In [1]: import numpy as np

In [2]: from numpy import linalg as LA

In [3]: np.set_printoptions(precision=3, suppress=True, linewidth=160)

In [4]: tidy = lambda a: np.round(a, 3) + 0

In [5]: feats = np.load("layer12.npy")

In [6]: feats
Out[6]: 
array([[-5, -4, -1,  0,  0],
       [-3,  5,  5,  0,  0],
       [ 3, -1, -4,  0,  0],
       [ 0,  0,  0, -2,  0],
       [ 0,  0,  0,  0, -1]])

In [7]: rng = np.random.default_rng(7154)

In [8]: lab = rng.permutation(5)

In [9]: Y = feats[:, lab] * rng.choice([-1, 1], 5)

In [10]: Y
Out[10]: 
array([[ 0, -4,  1,  5,  0],
       [ 0,  5, -5,  3,  0],
       [ 0, -1,  4, -3,  0],
       [ 0,  0,  0,  0, -2],
       [ 1,  0,  0,  0,  0]])

In [11]: Uu, _, Vt = LA.svd(feats.T @ Y)

In [12]: lab
Out[12]: array([4, 1, 2, 0, 3])

In [13]: tidy(LA.lstsq(feats, Y)[0])
Out[13]: 
array([[ 0.,  0.,  0., -1.,  0.],
       [ 0.,  1.,  0.,  0.,  0.],
       [ 0.,  0., -1.,  0.,  0.],
       [ 0.,  0.,  0.,  0.,  1.],
       [-1.,  0.,  0.,  0.,  0.]])

In [14]: E = np.load("x.npy")

In [15]: E
Out[15]: 
array([[ 1, -1,  1, -1,  1, -1,  1, -1],
       [ 1, -1, -1,  1, -1,  1,  1, -1],
       [ 1,  1, -1, -1,  1,  1, -1, -1],
       [ 1, -1, -1,  1,  1, -1, -1,  1],
       [ 1, -1,  1, -1, -1,  1, -1,  1],
       [ 1,  1,  1,  1, -1, -1, -1, -1],
       [ 1,  1,  1,  1,  1,  1,  1,  1]])

In [16]: E.reshape(2, -1)
Out[16]: 
array([[ 1, -1,  1, -1,  1, -1,  1, -1,  1, -1, -1,  1, -1,  1,  1, -1,  1,  1, -1, -1,  1,  1, -1, -1,  1, -1, -1,  1],
       [ 1, -1, -1,  1,  1, -1,  1, -1, -1,  1, -1,  1,  1,  1,  1,  1, -1, -1, -1, -1,  1,  1,  1,  1,  1,  1,  1,  1]])

In [17]: E.reshape(7, 9)
Traceback (most recent call last):
  Cell In[17], line 1
    E.reshape(7, 9)
ValueError: cannot reshape array of size 56 into shape (7,9)


In [18]: T = E.reshape(7, 2, -1)

In [19]: T.shape
Out[19]: (7, 2, 4)

In [20]: np.einsum("ihd,ihd->ih", T, T)
Out[20]: 
array([[4, 4],
       [4, 4],
       [4, 4],
       [4, 4],
       [4, 4],
       [4, 4],
       [4, 4]])

In [21]: T.sum(axis=1)
Out[21]: 
array([[ 2, -2,  2, -2],
       [ 0,  0,  0,  0],
       [ 2,  2, -2, -2],
       [ 2, -2, -2,  2],
       [ 0,  0,  0,  0],
       [ 0,  0,  0,  0],
       [ 2,  2,  2,  2]])

In [22]: T.transpose(1, 0, 2)
Out[22]: 
array([[[ 1, -1,  1, -1],
        [ 1, -1, -1,  1],
        [ 1,  1, -1, -1],
        [ 1, -1, -1,  1],
        [ 1, -1,  1, -1],
        [ 1,  1,  1,  1],
        [ 1,  1,  1,  1]],

       [[ 1, -1,  1, -1],
        [-1,  1,  1, -1],
        [ 1,  1, -1, -1],
        [ 1, -1, -1,  1],
        [-1,  1, -1,  1],
        [-1, -1, -1, -1],
        [ 1,  1,  1,  1]]])

In [23]: T[:, 0]
Out[23]: 
array([[ 1, -1,  1, -1],
       [ 1, -1, -1,  1],
       [ 1,  1, -1, -1],
       [ 1, -1, -1,  1],
       [ 1, -1,  1, -1],
       [ 1,  1,  1,  1],
       [ 1,  1,  1,  1]])

In [24]: np.swapaxes(T, 1, 2)[3]
Out[24]: 
array([[ 1,  1],
       [-1, -1],
       [-1, -1],
       [ 1,  1]])

In [25]: Y = E / np.sqrt((E ** 2).mean(axis=1, keepdims=True))

In [26]: LA.matrix_rank(E - E.mean(axis=1, keepdims=True))
Out[26]: np.int64(6)

In [27]: E - E.mean(axis=1, keepdims=True)
Out[27]: 
array([[ 1., -1.,  1., -1.,  1., -1.,  1., -1.],
       [ 1., -1., -1.,  1., -1.,  1.,  1., -1.],
       [ 1.,  1., -1., -1.,  1.,  1., -1., -1.],
       [ 1., -1., -1.,  1.,  1., -1., -1.,  1.],
       [ 1., -1.,  1., -1., -1.,  1., -1.,  1.],
       [ 1.,  1.,  1.,  1., -1., -1., -1., -1.],
       [ 0.,  0.,  0.,  0.,  0.,  0.,  0.,  0.]])

In [28]: LA.matrix_rank(Y) == LA.matrix_rank(E)
Out[28]: np.True_

In [29]: E - E[0]
Out[29]: 
array([[ 0,  0,  0,  0,  0,  0,  0,  0],
       [ 0,  0, -2,  2, -2,  2,  0,  0],
       [ 0,  2, -2,  0,  0,  2, -2,  0],
       [ 0,  0, -2,  2,  0,  0, -2,  2],
       [ 0,  0,  0,  0, -2,  2, -2,  2],
       [ 0,  2,  0,  2, -2,  0, -2,  0],
       [ 0,  2,  0,  2,  0,  2,  0,  2]])

In [30]: E.sum(axis=0)
Out[30]: array([ 7, -1,  1,  1,  1,  1, -1, -1])

In [31]: np.count_nonzero(E)
Out[31]: np.int64(56)

In [32]: np.unravel_index(np.abs(E).argmax(), E.shape)
Out[32]: (np.int64(0), np.int64(0))

In [33]: tidy(LA.norm(E))
Out[33]: np.float64(7.483)

In [34]: np.zeros(7, 8)
Traceback (most recent call last):
  Cell In[34], line 1
    np.zeros(7, 8)
TypeError: Cannot interpret '8' as a data type


In [35]: E[7]
Traceback (most recent call last):
  Cell In[35], line 1
    E[7]
IndexError: index 7 is out of bounds for axis 0 with size 7


In [36]: E[:, 8]
Traceback (most recent call last):
  Cell In[36], line 1
    E[:, 8]
IndexError: index 8 is out of bounds for axis 1 with size 8


In [37]: E.sum(axis=1)
Out[37]: array([0, 0, 0, 0, 0, 0, 8])

In [38]: J = np.load("m.npy")

In [39]: J
Out[39]: 
array([[ 0, -2, -5,  3,  2, -7,  3],
       [ 0,  0, -4,  6, -2, -7,  3],
       [ 0,  0,  0,  0,  3, -2,  4],
       [ 0,  0,  0,  0, -5,  2,  7],
       [ 0,  0,  0,  0,  0,  9, -2],
       [ 0,  0,  0,  0,  0,  0,  9],
       [ 0,  0,  0,  0,  0,  0,  0]])

In [40]: np.allclose(J @ J.T, J.T @ J)
Out[40]: False

In [41]: J @ J
Out[41]: 
array([[  0,   0,   8, -12, -26,  48, -72],
       [  0,   0,   0,   0, -42,   2, -33],
       [  0,   0,   0,   0,   0,  27, -24],
       [  0,   0,   0,   0,   0, -45,  28],
       [  0,   0,   0,   0,   0,   0,  81],
       [  0,   0,   0,   0,   0,   0,   0],
       [  0,   0,   0,   0,   0,   0,   0]])

In [42]: J.inv()
Traceback (most recent call last):
  Cell In[42], line 1
    J.inv()
AttributeError: 'numpy.ndarray' object has no attribute 'inv'


In [43]: LA.matrix_power(J, 4)
Out[43]: 
array([[    0,     0,     0,     0,     0,   756, -2634],
       [    0,     0,     0,     0,     0,     0, -3402],
       [    0,     0,     0,     0,     0,     0,     0],
       [    0,     0,     0,     0,     0,     0,     0],
       [    0,     0,     0,     0,     0,     0,     0],
       [    0,     0,     0,     0,     0,     0,     0],
       [    0,     0,     0,     0,     0,     0,     0]])

In [44]: np.trace(J)
Out[44]: np.int64(0)

In [45]: x = np.array([2, 1, 2, -2, -1, 1, 2])

In [46]: J @ np.eye(7)[2]
Out[46]: array([-5., -4.,  0.,  0.,  0.,  0.,  0.])

In [47]: J @ x
Out[47]: array([-21, -19,   3,  21,   5,  18,   0])

In [48]: LA.norm(J @ x) <= LA.norm(J, 2) * LA.norm(x) + 1e-9
Out[48]: np.True_

In [49]: np.einsum("ij,j->i", J, x)
Out[49]: array([-21, -19,   3,  21,   5,  18,   0])

In [50]: np.sign((J @ x).round(6))
Out[50]: array([-1, -1,  1,  1,  1,  1,  0])

In [51]: (J @ x).argmax()
Out[51]: np.int64(3)

In [52]: tidy(LA.norm(J, "nuc"))
Out[52]: np.float64(42.032)

In [53]: tidy(LA.norm(J, axis=0))
Out[53]: array([ 0.   ,  2.   ,  6.403,  6.708,  6.481, 13.675, 12.961])

In [54]: tidy(LA.norm(J) ** 2 / LA.norm(J, 2) ** 2)
Out[54]: np.float64(1.747)

In [55]: tidy(LA.norm(J, axis=1))
Out[55]: array([10.   , 10.677,  5.385,  8.832,  9.22 ,  9.   ,  0.   ])

In [56]: tidy(LA.norm(J, 1)), tidy(LA.norm(J, np.inf))
Out[56]: (np.float64(28.0), np.float64(22.0))

In [57]: [int(LA.matrix_rank(LA.matrix_power(J, p))) for p in range(1, 8)]
Out[57]: [5, 4, 3, 2, 1, 0, 0]

In [58]: mat = np.loadtxt("case15.csv", delimiter=",")

In [59]: mat
Out[59]: 
array([[ 0.06,  0.48,  0.6 , -0.78, -0.06, -0.06,  0.6 , -0.54,  0.18, -0.48],
       [ 0.09,  0.72,  0.9 , -1.17, -0.09, -0.09,  0.9 , -0.81,  0.27, -0.72],
       [-0.06, -0.48, -0.6 ,  0.78,  0.06,  0.06, -0.6 ,  0.54, -0.18,  0.48],
       [ 0.08,  0.64,  0.8 , -1.04, -0.08, -0.08,  0.8 , -0.72,  0.24, -0.64],
       [ 0.01,  0.08,  0.1 , -0.13, -0.01, -0.01,  0.1 , -0.09,  0.03, -0.08],
       [-0.01, -0.08, -0.1 ,  0.13,  0.01,  0.01, -0.1 ,  0.09, -0.03,  0.08],
       [ 0.02,  0.16,  0.2 , -0.26, -0.02, -0.02,  0.2 , -0.18,  0.06, -0.16],
       [ 0.2 ,  1.6 ,  2.  , -2.6 , -0.2 , -0.2 ,  2.  , -1.8 ,  0.6 , -1.6 ]])

In [60]: Y = np.array([[-2, -2],
    ...:     [1, -1],
    ...:     [-2, -1],
    ...:     [0, -2],
    ...:     [0, -2],
    ...:     [1, -2],
    ...:     [1, 0],
    ...:     [-2, 0],
    ...:     [2, -1],
    ...:     [0, 1]])

In [61]: tidy(np.einsum("ij->j", mat))
Out[61]: array([ 0.39,  3.12,  3.9 , -5.07, -0.39, -0.39,  3.9 , -3.51,  1.17, -3.12])

In [62]: np.vstack([mat, Y.T]).shape
Out[62]: (10, 10)

In [63]: tidy(mat @ Y)
Out[63]: 
array([[ 1.14, -0.06],
       [ 1.71, -0.09],
       [-1.14,  0.06],
       [ 1.52, -0.08],
       [ 0.19, -0.01],
       [-0.19,  0.01],
       [ 0.38, -0.02],
       [ 3.8 , -0.2 ]])

In [64]: Y = np.array([[-2.9, -0.3, -0.2, 0.4],
    ...:     [-1.5, 0.8, 1.3, -0.2],
    ...:     [0.5, -0.3, 1.4, -1.7],
    ...:     [0.2, -0.1, -1.3, -0.6],
    ...:     [-1.1, -1.0, 2.4, -0.8],
    ...:     [1.9, -1.0, -0.7, 1.1],
    ...:     [-0.2, -0.8, -0.7, 0.5],
    ...:     [-2.4, -1.3, -1.0, 0.0]])

In [65]: Z = np.array([[1.1, 2.0, 0.3, -1.0, 0.9, 1.8, 1.0],
    ...:     [-0.1, -0.3, 0.2, -0.7, -0.8, -1.0, -0.9],
    ...:     [-0.6, 0.5, -1.1, 1.4, 0.3, -0.1, 0.3],
    ...:     [1.8, -1.0, -0.6, 1.7, -0.6, -0.1, -2.1]])

In [66]: M = Y @ Z

In [67]: tidy(M)
Out[67]: 
array([[-2.32, -6.21, -0.95,  3.51, -2.67, -4.94, -3.53],
       [-2.87, -2.39, -1.6 ,  2.42, -1.48, -3.61, -1.41],
       [-3.32,  3.49, -0.43, -1.22,  2.13,  1.23,  4.76],
       [-0.07,  0.38,  1.83, -2.97,  0.23,  0.65,  1.16],
       [-3.99,  0.1 , -2.69,  3.8 ,  1.01, -1.14,  2.2 ],
       [ 4.59,  2.65,  0.48, -0.31,  1.64,  4.38,  0.28],
       [ 1.18, -1.01,  0.25,  0.63, -0.05,  0.46, -0.74],
       [-1.91, -4.91,  0.12,  1.91, -1.42, -2.92, -1.53]])

In [68]: # rows and columns are dependent

In [69]: Y = np.array([[0, 0, 2],
    ...:     [0, 1, 1],
    ...:     [1, 1, 1],
    ...:     [2, 2, 1],
    ...:     [0, 0, 1],
    ...:     [1, 2, 0],
    ...:     [2, 1, 1]])

In [70]: tidy(np.einsum("ij,ij->i", M, M))
Out[70]: array([101.163,  39.576,  53.583,  14.14 ,  44.766,  50.369,   3.634,  44.302])

In [71]: LA.matrix_rank(M @ Y)
Out[71]: np.int64(3)
